In [1]: import numpy as np

In [2]: np.set_printoptions(precision=3, suppress=True, linewidth=140)

In [3]: E = np.load("sample7.npy")

In [4]: E
Out[4]: 
array([[0, 0, 1],
       [1, 0, 0],
       [0, 1, 0]])

In [5]: np.einsum("ii->", E)
Out[5]: np.int64(0)

In [6]: round(np.linalg.det(E[::-1]), 3)
Out[6]: np.float64(-1.0)

In [7]: P = np.triu(np.array([[2, 2, 2], [1, 0, 1], [0, 2, 1]]), 1) + np.eye(3)

In [8]: M2 = P @ E @ np.linalg.inv(P)

In [9]: np.round(np.poly(M2), 3) + 0
Out[9]: array([ 1.,  0.,  0., -1.])

In [10]: M2
Out[10]: 
array([[ 2., -2., -1.],
       [ 1., -1., -1.],
       [ 0.,  1., -1.]])

In [11]: P @ E - E @ P
Out[11]: 
array([[ 2.,  2.,  0.],
       [ 0., -1., -2.],
       [ 0.,  0., -1.]])

In [12]: np.trace(M2), np.trace(E)
Out[12]: (np.float64(0.0), np.int64(0))

In [13]: round(np.linalg.det(M2), 3)
Out[13]: np.float64(1.0)

In [14]: q = E.astype(float).copy()

In [15]: for j in range(3):
    ...:     q[:, j] -= q[:, :j] @ (q[:, :j].T @ q[:, j])
    ...:     q[:, j] /= np.linalg.norm(q[:, j])
    ...: 

In [16]: q.T @ E
Out[16]: 
array([[1., 0., 0.],
       [0., 1., 0.],
       [0., 0., 1.]])

In [17]: q.T @ q
Out[17]: 
array([[1., 0., 0.],
       [0., 1., 0.],
       [0., 0., 1.]])

In [18]: W = np.array([[-2, 3, 1, 2, 1, -1], [1, 0, -1, 2, -1, -1], [1, 0, -2, -1, 3, 0]])

In [19]: beta = np.array([-2, -2, 0, 2, 2, -2])

In [20]: H = np.maximum(E @ W + beta, 0)

In [21]: np.linalg.matrix_rank(H)
Out[21]: np.int64(3)

In [22]: H
Out[22]: 
array([[0, 0, 0, 1, 5, 0],
       [0, 1, 1, 4, 3, 0],
       [0, 0, 0, 4, 1, 0]])

In [23]: cent = np.array([[1, 2], [1, 1], [1, 0], [1, 1], [2, 1], [2, 2]])

In [24]: W @ cent
Out[24]: 
array([[ 4,  0],
       [-2,  1],
       [ 4,  4]])

In [25]: H @ cent
Out[25]: 
array([[11,  6],
       [12,  8],
       [ 6,  5]])

In [26]: q, V = np.linalg.qr(E[:, :2])[0], np.linalg.qr(E[:, 2:])[0]

In [27]: s = np.linalg.svd(q.T @ V, compute_uv=False)

In [28]: s
Out[28]: array([0.])

In [29]: (s > 0.9).sum()
Out[29]: np.int64(0)

In [30]: round(np.linalg.norm(q @ q.T - V @ V.T, 2), 3)
Out[30]: np.float64(1.0)
